>>> import numpy as np
>>> from numpy import linalg as LA
>>> np.set_printoptions(suppress=True, linewidth=200)
>>> rd = lambda a: np.round(a, 3) + 0
>>> feats = np.load("x.npy")
>>> feats
array([[ -5.596,  -8.051,  -1.914,   3.906,  -0.495],
       [  1.667,  -2.391,   7.543,   4.135,   0.479],
       [ -2.631,  -2.303,  -2.868,   2.733,  -2.78 ],
       [ -7.599,  -4.404,  -3.259,   8.882,   2.126],
       [ -2.866,  -5.139,   0.158,  -1.933,  -1.578],
       [ -0.252,   0.249,   7.489,   3.891,   3.16 ],
       [ -4.077,  -2.75 ,   2.05 ,   2.604,   2.19 ],
       [ -5.942,  -2.766,  -5.538,   0.408,  -1.644],
       [ -4.537,   5.634,  -1.953,   5.612,   2.396],
       [ -4.285,   4.475,   1.133,  -0.04 ,   3.51 ],
       [ -1.063,   5.576,   0.994,   3.625,   0.722],
       [ -3.801,  -9.688,   4.933,  -0.046,   1.799],
       [ -3.78 ,  -1.924,   1.181,   0.859,   1.305],
       [ -2.941,  -2.736,   7.279,   1.883,   4.769],
       [ -6.793, -15.023,  -3.121,  -2.309,  -2.708],
       [ -4.175,  -5.646,   4.262,   4.817,   3.316],
       [ -1.522,   1.58 ,   6.173,   5.797,   4.082],
       [ -6.851,   5.279,  -3.57 ,   3.115,   3.277],
       [ -0.881,  -2.826,   5.69 ,   0.334,   1.28 ],
       [ -2.241,  -3.555,  -2.652,   0.064,  -3.644],
       [ -3.126,  -5.458,  -0.283,   1.01 ,  -1.429],
       [ -3.383,  -2.512,   0.207,   3.6  ,   0.282],
       [ -0.228,  -5.713,   6.305,   5.426,   0.739],
       [ -4.283,  -3.51 ,   1.703,   7.109,   2.381],
       [ -0.012,  -4.722,   5.565,   5.724,   0.28 ],
       [ -0.129, -15.242,  10.86 ,   1.065,   0.858],
       [ -1.314,  -3.494,   3.742,   1.687,   0.249],
       [  1.288,  -1.781,   2.982,   2.435,  -2.462],
       [ -2.959,   0.136,   4.758,   7.286,   4.284]])
>>> W2 = feats[[1, 20]].astype(float)
>>> for _ in range(3):
...     idx = LA.norm(feats[:, None] - W2, axis=-1).argmin(axis=1)
...     W2 = np.array([feats[idx == j].mean(axis=0) for j in range(2)])
... 
>>> idx
array([1, 0, 1, 1, 1, 0, 1, 1, 1, 1, 0, 0, 1, 0, 1, 0, 0, 1, 0, 1, 1, 1, 0, 1, 0, 0, 0, 0, 0])
>>> np.abs(W2[1] - W2[0]).argmax()
np.int64(2)
>>> W0 = np.loadtxt("mat.csv", delimiter=",")
>>> W0
array([[-11.377,   4.602,   6.608],
       [ 11.172,  -3.695, -15.038],
       [ 10.68 ,  -3.497, -11.67 ],
       [  3.683,  -1.216,  -3.981],
       [  4.83 ,  -1.339,  -7.415],
       [ -1.032,  -0.482,   3.901],
       [ 10.549,  -3.839, -11.877],
       [ -2.104,   0.825,  -0.175],
       [  5.89 ,  -2.632,  -9.146],
       [ -0.484,   1.017,   1.755]])
>>> P = W0 @ LA.solve(W0.T @ W0, W0.T)
>>> rd(np.diag(P))
array([0.708, 0.356, 0.257, 0.03 , 0.14 , 0.328, 0.207, 0.1  , 0.426, 0.449])
>>> rd(P @ W0[:, 2])
array([  6.608, -15.038, -11.67 ,  -3.981,  -7.415,   3.901, -11.877,  -0.175,  -9.146,   1.755])
>>> np.allclose(P @ P, P)
True
>>> Xs = W0 - W0.mean(axis=0)
>>> Uu, sv, Vt = LA.svd(Xs, full_matrices=False)
>>> np.abs(Uu[:, 0]).argmax()
np.int64(0)
>>> rd(np.abs(Vt[-1]))
array([0.407, 0.911, 0.072])
>>> rd(Xs.mean(axis=0))
array([0., 0., 0.])
>>> (np.sign(Uu[:, 0]) == np.sign(Uu[0, 0])).astype(int)
array([1, 0, 0, 1, 0, 1, 0, 1, 0, 1])
>>> rd((sv ** 2).sum() ** 2 / (sv ** 4).sum())
np.float64(1.059)
>>> Xs = (W0 - W0.mean(axis=0)) / W0.std(axis=0)
>>> rd(Xs.std(axis=0))
array([1., 1., 1.])
>>> c = LA.lstsq(np.delete(Xs, 2, axis=1), Xs[:, 2])[0]
>>> rd(1 - np.var(Xs[:, 2] - np.delete(Xs, 2, axis=1) @ c))
np.float64(0.909)
>>> arr = np.load("a.npy")
>>> arr
array([[ -0.065,   1.65 ,  -0.724,  -0.049],
       [  0.095,   0.814,  -1.038,   0.133],
       [ -0.012,   2.994,  10.623,  -0.203],
       [  0.029,  -2.4  ,  -9.394,   0.388],
       [ -0.074,  -1.84 ,  -2.58 ,   0.412],
       [  0.17 ,   1.126,   2.913,  -0.197],
       [ -0.081,  -0.958,  13.444,   0.39 ],
       [  0.02 ,  -1.937,  -0.262,   0.01 ],
       [  0.045,   3.861,  -8.123,   0.148],
       [  0.068,   1.949, -12.738,  -0.515],
       [  0.008,  -0.491,  -5.559,  -0.241],
       [  0.091,  -0.031,  13.059,  -0.04 ],
       [  0.089,  -2.955,  -4.679,  -0.185],
       [ -0.024,  -1.083,  23.914,  -0.472],
       [  0.162,   0.579,  11.366,  -0.18 ],
       [ -0.024,  -3.278,   6.625,   0.27 ],
       [  0.115,   2.583, -14.309,  -0.039],
       [  0.055,  -0.575, -12.191,  -0.123],
       [ -0.114,   2.43 ,  -9.834,   0.298],
       [  0.162,   0.055,   4.277,   0.137],
       [  0.014,  -1.284,  -4.407,  -0.135],
       [  0.022,  -0.254,  -2.544,  -0.562],
       [  0.034,   0.05 ,   5.052,  -0.383],
       [  0.026,  -1.694,  -9.634,  -0.072],
       [  0.001,   1.224,   6.972,   0.544],
       [  0.088,  -0.226,   4.42 ,   0.432],
       [  0.028,  -0.368,   9.882,   0.263],
       [ -0.036,  -2.027,  15.732,   0.768],
       [  0.052,   0.695,  -8.312,  -0.09 ]])
>>> # column 2 is much longer than the rest
>>> r0 = np.array([9, -9, -9])
>>> rd(np.cross(feats[18, :3], feats[5, :3]))
array([-22.581,   5.164,  -0.932])
>>> rd(np.polyval(r0, feats[18]))
array([  5.914,  88.31 , 231.175, -11.002,  -5.774])
>>> vec = np.array([-2, -2, -2, 2])
>>> h1 = np.maximum(arr @ vec, 0)
>>> arr * (h1 > 1e-9)[:, None]
array([[ -0.   ,   0.   ,  -0.   ,  -0.   ],
       [  0.095,   0.814,  -1.038,   0.133],
       [ -0.   ,   0.   ,   0.   ,  -0.   ],
       [  0.029,  -2.4  ,  -9.394,   0.388],
       [ -0.074,  -1.84 ,  -2.58 ,   0.412],
       [  0.   ,   0.   ,   0.   ,  -0.   ],
       [ -0.   ,  -0.   ,   0.   ,   0.   ],
       [  0.02 ,  -1.937,  -0.262,   0.01 ],
       [  0.045,   3.861,  -8.123,   0.148],
       [  0.068,   1.949, -12.738,  -0.515],
       [  0.008,  -0.491,  -5.559,  -0.241],
       [  0.   ,  -0.   ,   0.   ,  -0.   ],
       [  0.089,  -2.955,  -4.679,  -0.185],
       [ -0.   ,  -0.   ,   0.   ,  -0.   ],
       [  0.   ,   0.   ,   0.   ,  -0.   ],
       [ -0.   ,  -0.   ,   0.   ,   0.   ],
       [  0.115,   2.583, -14.309,  -0.039],
       [  0.055,  -0.575, -12.191,  -0.123],
       [ -0.114,   2.43 ,  -9.834,   0.298],
       [  0.   ,   0.   ,   0.   ,   0.   ],
       [  0.014,  -1.284,  -4.407,  -0.135],
       [  0.022,  -0.254,  -2.544,  -0.562],
       [  0.   ,   0.   ,   0.   ,  -0.   ],
       [  0.026,  -1.694,  -9.634,  -0.072],
       [  0.   ,   0.   ,   0.   ,   0.   ],
       [  0.   ,  -0.   ,   0.   ,   0.   ],
       [  0.   ,  -0.   ,   0.   ,   0.   ],
       [ -0.   ,  -0.   ,   0.   ,   0.   ],
       [  0.052,   0.695,  -8.312,  -0.09 ]])
>>> rd(np.tanh(arr @ vec))
array([-0.949,  0.481, -1.   ,  1.   ,  1.   , -1.   , -1.   ,  1.   ,  1.   ,  1.   ,  1.   , -1.   ,  1.   , -1.   , -1.   , -1.   ,  1.   ,  1.   ,  1.   , -1.   ,  1.   ,  1.   , -1.   ,  1.   ,
       -1.   , -1.   , -1.   , -1.   ,  1.   ])
>>> np.flatnonzero(h1 > 1e-9)
array([ 1,  3,  4,  7,  8,  9, 10, 12, 16, 17, 18, 20, 21, 23, 28])
>>> J = np.load("test0.npy")
>>> J
array([[1.  , 0.7 , 0.49],
       [0.7 , 1.  , 0.7 ],
       [0.49, 0.7 , 1.  ]])
>>> ev, vecs = LA.eigh(J)
>>> rd(LA.svd(J, compute_uv=False))
array([2.265, 0.51 , 0.225])
>>> rd(vecs.T @ J @ vecs)
array([[0.225, 0.   , 0.   ],
       [0.   , 0.51 , 0.   ],
       [0.   , 0.   , 2.265]])
>>> low = LA.cholesky(J)
>>> rd(np.prod(np.diag(low)) ** 2), rd(LA.det(J))
(np.float64(0.26), np.float64(0.26))
>>> LA.eigvalsh(J).min() > 0
np.True_
>>> rd(low @ low.T)
array([[1.  , 0.7 , 0.49],
       [0.7 , 1.  , 0.7 ],
       [0.49, 0.7 , 1.  ]])
>>> np.diag(low) ** 2
array([1.  , 0.51, 0.51])
>>> J / np.sqrt(np.outer(np.diag(J), np.diag(J)))
array([[1.  , 0.7 , 0.49],
       [0.7 , 1.  , 0.7 ],
       [0.49, 0.7 , 1.  ]])
>>> M2 = np.array([[1, 2, 2, 0, 1], [0, 0, 0, 1, 0], [0, 2, 2, 0, 1], [0, 0, 0, 2, 0]])
>>> K = M2.T @ M2
>>> K
array([[1, 2, 2, 0, 1],
       [2, 8, 8, 0, 4],
       [2, 8, 8, 0, 4],
       [0, 0, 0, 5, 0],
       [1, 4, 4, 0, 2]])
>>> np.argsort(-LA.norm(K, axis=0).round(6), kind="stable")[:3]
array([1, 2, 4])
>>> rd(LA.norm(K, 2) / LA.norm(K))
np.float64(0.965)
>>> A = np.load("w.npy")
>>> A
array([[ 0.   ,  4.517,  1.517, -1.   , -1.   ],
       [ 0.   ,  0.946, -2.054, -1.   , -1.   ],
       [ 0.   ,  1.365, -1.635, -1.   , -1.   ],
       [ 0.   , -2.653, -5.653, -1.   , -1.   ],
       [ 0.   ,  1.618, -1.382, -1.   , -1.   ],
       [ 0.   , -0.631, -3.631, -1.   , -1.   ],
       [ 0.   , -3.779, -6.779, -1.   , -1.   ],
       [ 0.   , -2.451, -5.451, -1.   , -1.   ],
       [ 0.   , -2.636, -5.636, -1.   , -1.   ],
       [ 0.   ,  2.285, -0.715, -1.   , -1.   ],
       [ 0.   ,  2.024, -0.976, -1.   , -1.   ],
       [ 0.   , -2.343, -5.343, -1.   , -1.   ],
       [ 0.   ,  3.572,  0.572, -1.   , -1.   ],
       [ 0.   ,  9.816,  6.816, -1.   , -1.   ],
       [ 0.   ,  4.937,  1.937, -1.   , -1.   ],
       [ 0.   ,  0.278, -2.722, -1.   , -1.   ],
       [ 0.   ,  4.453,  1.453, -1.   , -1.   ],
       [ 0.   , -1.872, -4.872, -1.   , -1.   ],
       [ 0.   ,  5.145,  2.145, -1.   , -1.   ],
       [ 0.   , -4.471, -7.471, -1.   , -1.   ],
       [ 0.   ,  1.607, -1.393, -1.   , -1.   ],
       [ 0.   ,  5.502,  2.502, -1.   , -1.   ],
       [ 0.   , -1.34 , -4.34 , -1.   , -1.   ],
       [ 0.   ,  3.28 ,  0.28 , -1.   , -1.   ],
       [ 0.   , -3.164, -6.164, -1.   , -1.   ]])
>>> # rows and columns are dependent
>>> W2 = W0[[8, 1]].astype(float)
>>> for _ in range(6):
...     idx = LA.norm(W0[:, None] - W2, axis=-1).argmin(axis=1)
...     W2 = np.array([W0[idx == j].mean(axis=0) for j in range(2)])
... 
>>> idx
array([0, 1, 1, 0, 1, 0, 1, 0, 1, 0])
>>> np.bincount(idx)
array([5, 5])
>>> rd(W2)
array([[ -2.263,   0.949,   1.622],
       [  8.624,  -3.   , -11.029]])
>>> F = np.array([[5, 0, 1], [10, 1, 2], [-5, 2, -1], [0, 2, 0]])
>>> # column 0 dominates
>>> def softmax(z):
...     e = np.exp(z - z.max(axis=-1, keepdims=True))
...     return e / e.sum(axis=-1, keepdims=True)
... 
>>> rd(softmax(10 * F[3]))
array([0., 1., 0.])
>>> rd(softmax(F).sum(axis=1))
array([1., 1., 1., 1.])
>>> rd(softmax(F[3] + -1))
array([0.107, 0.787, 0.107])
>>> scores = F @ F.T / np.sqrt(3)
>>> rd(softmax(scores + np.triu(np.full(scores.shape, -np.inf), 1)))
array([[1.   , 0.   , 0.   , 0.   ],
       [0.   , 1.   , 0.   , 0.   ],
       [0.   , 0.   , 1.   , 0.   ],
       [0.041, 0.131, 0.414, 0.414]])
>>> rd(softmax(scores)[3] @ F)
array([-0.56 ,  1.787, -0.112])
>>> rd(softmax(scores))
array([[0.   , 1.   , 0.   , 0.   ],
       [0.   , 1.   , 0.   , 0.   ],
       [0.   , 0.   , 1.   , 0.   ],
       [0.041, 0.131, 0.414, 0.414]])
>>> M2 = np.array([[0.4, 0.2], [-0.5, 0.4], [0.6, 0.2], [0.5, -0.5]])
>>> W2 = np.array([[-0.1, -0.6, -1.5], [0.9, 0.0, 1.2]])
>>> M = M2 @ W2
>>> rd(M)
array([[ 0.14, -0.24, -0.36],
       [ 0.41,  0.3 ,  1.23],
       [ 0.12, -0.36, -0.66],
       [-0.5 , -0.3 , -1.35]])
>>> # null space of dimension 1
>>> Uu, sv, Vt = LA.svd(M)
>>> rd(sv)
array([2.12 , 0.475, 0.   ])
>>> np.argmax(sv[:-1] / (sv[1:] + 1e-6)) + 1
np.int64(2)
>>> M2 = Uu[:, :2] @ np.diag(sv[:2]) @ Vt[:2]
>>> rd(np.abs(M - M2).max())
np.float64(0.0)
>>> rd(LA.norm(M - M2, 2)), rd(sv[2])
(np.float64(0.0), np.float64(0.0))
>>> rd(M2)
array([[ 0.14, -0.24, -0.36],
       [ 0.41,  0.3 ,  1.23],
       [ 0.12, -0.36, -0.66],
       [-0.5 , -0.3 , -1.35]])
>>> r0 = np.array([-1, 1, 2])
>>> rd(np.cross(M2[0, :3], M2[3, :3]))
array([ 0.216,  0.369, -0.162])
>>> rd(np.convolve(M2[0], r0))
array([-0.14,  0.38,  0.4 , -0.84, -0.72])
>>> Uu, sv, Vt = LA.svd(M)
>>> vecs = Vt[:(sv > 1e-8).sum()]
>>> rng = np.random.default_rng(68210)
>>> vec = M[2] + 4 * M[0] + rng.integers(2) * np.eye(3)[0]
>>> rd(vec)
array([ 0.68, -1.32, -2.1 ])
>>> np.allclose(vecs.T @ vecs @ vec, vec)
True
>>> rd(M @ LA.pinv(M) @ M)
array([[ 0.14, -0.24, -0.36],
       [ 0.41,  0.3 ,  1.23],
       [ 0.12, -0.36, -0.66],
       [-0.5 , -0.3 , -1.35]])
>>> np.abs(np.diag(LA.qr(M)[1])) > 1e-9
array([ True,  True, False])
